% ipython --no-banner

In [1]: import numpy as np

In [2]: np.set_printoptions(precision=2, suppress=True, linewidth=200, sign=" ")

In [3]: E = np.load("case4.npy")

In [4]: print(E.round(2) + 0)
[[ -0.21   3.46 -18.48  -5.2    8.98]
 [ -0.71   2.05 -14.35  -3.12   6.27]
 [ -1.01   0.94 -10.89  -1.53   4.11]
 [ -1.06   0.71 -10.15  -1.22   3.67]
 [ -1.09   0.57  -9.68  -1.02   3.39]
 [ -1.14   0.3   -8.75  -0.65   2.85]
 [ -1.17   0.07  -7.9   -0.33   2.38]
 [ -1.17   0.06  -7.87  -0.32   2.36]
 [ -1.17   0.04  -7.79  -0.29   2.31]
 [ -1.18  -0.49  -5.74   0.39   1.23]
 [ -1.17  -0.56  -5.4    0.49   1.06]
 [ -1.09  -0.87  -3.86   0.86   0.35]
 [ -0.95  -1.04  -2.61   1.04  -0.14]
 [ -0.94  -1.05  -2.54   1.05  -0.17]
 [ -0.82  -1.09  -1.89   1.07  -0.36]
 [ -0.81  -1.09  -1.87   1.07  -0.37]
 [ -0.74  -1.09  -1.56   1.05  -0.44]
 [ -0.6   -1.04  -1.07   0.97  -0.52]
 [ -0.47  -0.96  -0.72   0.86  -0.53]
 [ -0.41  -0.91  -0.57   0.79  -0.51]
 [ -0.35  -0.85  -0.45   0.72  -0.49]
 [ -0.32  -0.82  -0.4    0.69  -0.48]
 [ -0.17  -0.61  -0.17   0.46  -0.36]
 [ -0.16  -0.59  -0.15   0.44  -0.34]
 [ -0.11  -0.49  -0.1    0.35  -0.29]
 [ -0.04  -0.27  -0.02   0.17  -0.15]
 [ -0.03  -0.24  -0.02   0.15  -0.13]
 [ -0.01  -0.15  -0.01   0.08  -0.08]
 [  0.     0.03   0.    -0.02   0.02]
 [ -0.11   0.44  -0.03  -0.1    0.15]
 [ -0.32   0.68  -0.04   0.     0.13]
 [ -0.92   0.98   0.07   0.54  -0.18]
 [ -0.96   0.99   0.08   0.58  -0.21]
 [ -1.4    1.07   0.22   1.05  -0.54]
 [ -1.59   1.08   0.3    1.26  -0.69]
 [ -2.01   1.09   0.48   1.76  -1.06]
 [ -5.68   0.37   2.78   6.61  -4.9 ]
 [ -6.16   0.22   3.14   7.3   -5.46]
 [ -6.55   0.09   3.44   7.85  -5.91]
 [ -7.01  -0.06   3.8    8.51  -6.46]
 [ -7.26  -0.15   4.     8.86  -6.75]
 [ -8.21  -0.5    4.78  10.24  -7.91]
 [-11.32  -1.79   7.5   14.84 -11.81]]

In [5]: cen = E - E.mean(axis=0)

In [6]: U, s, Vh = np.linalg.svd(cen, full_matrices=False)

In [7]: print(Vh[0] * np.sign(Vh[0, np.abs(Vh[0]).argmax()]))
[-0.28 -0.07  0.67  0.47 -0.5 ]

In [8]: print((np.sign(U[:, 0]) == np.sign(U[0, 0])).astype(int))
[ 1  1  1  1  1  1  1  1  1  1  1  1  1  1  1  1  1  0  0  0  0  0  0  0  0  0  0  0  1  1  1  0  0  0  0  0  0  0  0  0  0  0  0]

In [9]: print(np.abs(U[:, 0]).argmax())
42

In [10]: print(np.abs(Vh[0]).argmax())
2

In [11]: print(np.round(s ** 2 / (s ** 2).sum(), 2) + 0)
[ 0.86  0.13  0.01  0.    0.  ]

In [12]: print(s.round(2) + 0)
[ 47.7   18.31   5.73   0.     0.  ]

In [13]: basis = E[[5, 36]].astype(float)

In [14]: for _ in range(5):
    ...:     lab = np.linalg.norm(E[:, None] - basis, axis=-1).argmin(axis=1)
    ...:     basis = np.array([E[lab == j].mean(axis=0) for j in range(2)])
    ...: 

In [15]: print(lab)
[ 0  0  0  0  0  0  0  0  0  0  0  0  0  0  0  0  0  0  0  0  0  0  0  0  0  0  0  0  0  0  0  0  0  0  0  0  1  1  1  1  1  1  1]

In [16]: print(np.bincount(lab))
[ 36   7]

In [17]: print(np.abs(basis[1] - basis[0]).argmax())
3

In [18]: print(basis)
[[-0.73  0.01 -3.44  0.11  0.87]
 [-7.46 -0.26  4.21  9.17 -7.03]]

In [19]: Y = np.array([[0, 1], [0, 2]])

In [20]: basis = np.array([[5, 4, 3, 3, 0],
    ...:     [2, 5, 3, 5, 3],
    ...:     [4, 4, 5, 4, 1],
    ...:     [1, 4, 0, 1, 2],
    ...:     [0, 1, 0, 0, 2]])

In [21]: feats = np.block([[Y, np.array([[2, 1, 2, 3, 1], [1, 0, 0, 2, 3]])], [np.zeros((5, 2)), basis]])

In [22]: print(feats)
[[ 0.  1.  2.  1.  2.  3.  1.]
 [ 0.  2.  1.  0.  0.  2.  3.]
 [ 0.  0.  5.  4.  3.  3.  0.]
 [ 0.  0.  2.  5.  3.  5.  3.]
 [ 0.  0.  4.  4.  5.  4.  1.]
 [ 0.  0.  1.  4.  0.  1.  2.]
 [ 0.  0.  0.  1.  0.  0.  2.]]

In [23]: print(feats.shape)
(7, 7)

In [24]: print(np.count_nonzero(feats))
30

In [25]: print(np.unravel_index(np.abs(feats).argmax(), feats.shape))
(np.int64(2), np.int64(2))

In [26]: X = np.loadtxt("sample17.csv", delimiter=",")

In [27]: print(X)
[[ 1.24  5.74 -1.79  0.71  5.37  2.94 -0.29 -4.37 -0.47 -2.21]
 [ 0.66  4.46 -1.29  0.47  3.88  4.38  1.69 -5.1   1.63 -3.46]
 [-1.44 -6.    1.91 -0.78 -5.74 -2.15  1.15  3.81  1.37  1.55]
 [-1.29 -5.81  1.82 -0.73 -5.47 -2.78  0.48  4.26  0.67  2.07]
 [-1.38 -2.87  1.13 -0.56 -3.39  3.66  4.84 -2.    5.11 -3.14]
 [ 1.54  3.78 -1.41  0.66  4.22 -2.95 -4.67  1.11 -4.96  2.6 ]
 [-0.04 -2.67  0.66 -0.19 -1.99 -5.04 -3.22  5.03 -3.27  4.07]
 [ 0.58  4.25 -1.22  0.44  3.66  4.51  1.91 -5.13  1.86 -3.57]
 [ 1.45  3.23 -1.24  0.6   3.72 -3.4  -4.79  1.67 -5.07  2.95]
 [-1.67 -4.69  1.67 -0.76 -5.    2.02  4.28 -0.04  4.59 -1.86]
 [ 1.68  5.95 -1.98  0.84  5.93  0.43 -2.69 -2.39 -2.97 -0.13]
 [-1.22 -5.69  1.77 -0.7  -5.31 -3.04  0.18  4.43  0.35  2.3 ]
 [ 1.09  5.45 -1.67  0.65  5.02  3.44  0.31 -4.67  0.16 -2.63]
 [-1.66 -6.    1.98 -0.84 -5.95 -0.68  2.49  2.61  2.77  0.33]
 [-1.58 -4.03  1.48 -0.69 -4.43  2.73  4.59 -0.85  4.89 -2.42]
 [-1.72 -5.33  1.84 -0.81 -5.52  1.1   3.77  0.93  4.07 -1.12]
 [ 0.98  1.03 -0.56  0.33  1.67 -4.6  -4.74  3.4  -4.96  3.86]
 [-0.21 -3.2   0.85 -0.27 -2.54 -4.93 -2.84  5.12 -2.86  3.96]
 [ 1.11  1.57 -0.73  0.4   2.19 -4.38 -4.82  3.04 -5.06  3.69]
 [-1.63 -6.04  1.98 -0.84 -5.95 -0.93  2.29  2.82  2.55  0.53]
 [ 0.86  4.96 -1.48  0.56  4.44  4.    1.08 -4.96  0.98 -3.12]]

In [28]: # rank 2

In [29]: r0 = np.array([-2, 2])

In [30]: print(np.cross(X[6, :3], X[19, :3]))
[-1.29 -1.01 -4.14]
